>>> import numpy as np
>>> np.set_printoptions(precision=2, suppress=True, linewidth=140, legacy="1.25")
>>> def rd(a):
...     return np.round(a, 2) + 0
... 
>>> mat = np.loadtxt("dump.csv", delimiter=",")
>>> print(mat)
[[2. 0. 0. 0.]
 [0. 1. 0. 3.]
 [0. 2. 3. 1.]
 [0. 3. 1. 1.]]
>>> print((mat != 0).astype(int))
[[1 0 0 0]
 [0 1 0 1]
 [0 1 1 1]
 [0 1 1 1]]
>>> print(mat @ mat)
[[ 4.  0.  0.  0.]
 [ 0. 10.  3.  6.]
 [ 0. 11. 10. 10.]
 [ 0.  8.  4. 11.]]
>>> print((np.linalg.matrix_power((mat != 0) + (mat.T != 0) + np.eye(4), 4) > 0).astype(int))
[[1 0 0 0]
 [0 1 1 1]
 [0 1 1 1]
 [0 1 1 1]]
>>> print(np.flatnonzero(np.linalg.matrix_power((mat != 0) + (mat.T != 0) + np.eye(4), 4)[2]))
[1 2 3]
>>> W0 = np.loadtxt("w.csv", delimiter=",")
>>> print(W0)
[[ 0.71  1.62 -0.55 -9.42]
 [-1.57  2.01 -0.06  0.87]
 [-0.3   0.92 -4.82  2.78]]
>>> w1 = np.array([[-2, 1, 0], [-2, -3, 2], [2, -1, -1], [0, 1, 0]])
>>> coef = np.array([2, 0, 2])
>>> act = np.maximum(W0 @ w1 + coef, 0)
>>> print((act > 0).astype(int))
[[0 0 1]
 [1 0 1]
 [0 1 1]]
>>> print(np.linalg.matrix_rank(act))
3
>>> cent = np.array([[3, 1], [1, 2], [0, 0]])
>>> print(w1 @ cent)
[[-5  0]
 [-9 -8]
 [ 5  0]
 [ 1  2]]
>>> print((act @ cent).round(6).argmax(axis=1))
[0 0 1]
>>> print(rd(act @ cent))
[[0.   0.  ]
 [3.   1.  ]
 [4.54 9.08]]
>>> theta = np.radians(30)
>>> r_ = np.eye(4)
>>> r_[0, 0] = r_[3, 3] = np.cos(theta)
>>> r_[0, 3], r_[3, 0] = -np.sin(theta), np.sin(theta)
>>> print(rd(r_))
[[ 0.87  0.    0.   -0.5 ]
 [ 0.    1.    0.    0.  ]
 [ 0.    0.    1.    0.  ]
 [ 0.5   0.    0.    0.87]]
>>> A2 = W0 @ r_.T
>>> print(rd(np.abs(A2 - W0).max(axis=0)))
[4.61 0.   0.   1.62]
>>> print(np.allclose(W0 @ W0.T, A2 @ A2.T))
True
>>> print(W0.reshape(-1, 2))
[[ 0.71  1.62]
 [-0.55 -9.42]
 [-1.57  2.01]
 [-0.06  0.87]
 [-0.3   0.92]
 [-4.82  2.78]]
>>> print(W0.ravel(order="F"))
[ 0.71 -1.57 -0.3   1.62  2.01  0.92 -0.55 -0.06 -4.82 -9.42  0.87  2.78]
>>> blk = W0.reshape(3, 2, -1)
>>> print(blk[:, 0])
[[ 0.71  1.62]
 [-1.57  2.01]
 [-0.3   0.92]]
>>> print(rd(np.einsum("ihd,ihd->ih", blk, blk)))
[[ 3.13 89.04]
 [ 6.5   0.76]
 [ 0.94 30.96]]
>>> print(rd(blk.sum(axis=1)))
[[ 0.16 -7.8 ]
 [-1.63  2.88]
 [-5.12  3.7 ]]
>>> print(blk.transpose(1, 0, 2))
[[[ 0.71  1.62]
  [-1.57  2.01]
  [-0.3   0.92]]

 [[-0.55 -9.42]
  [-0.06  0.87]
  [-4.82  2.78]]]
>>> print(np.swapaxes(blk, 1, 2)[1])
[[-1.57 -0.06]
 [ 2.01  0.87]]
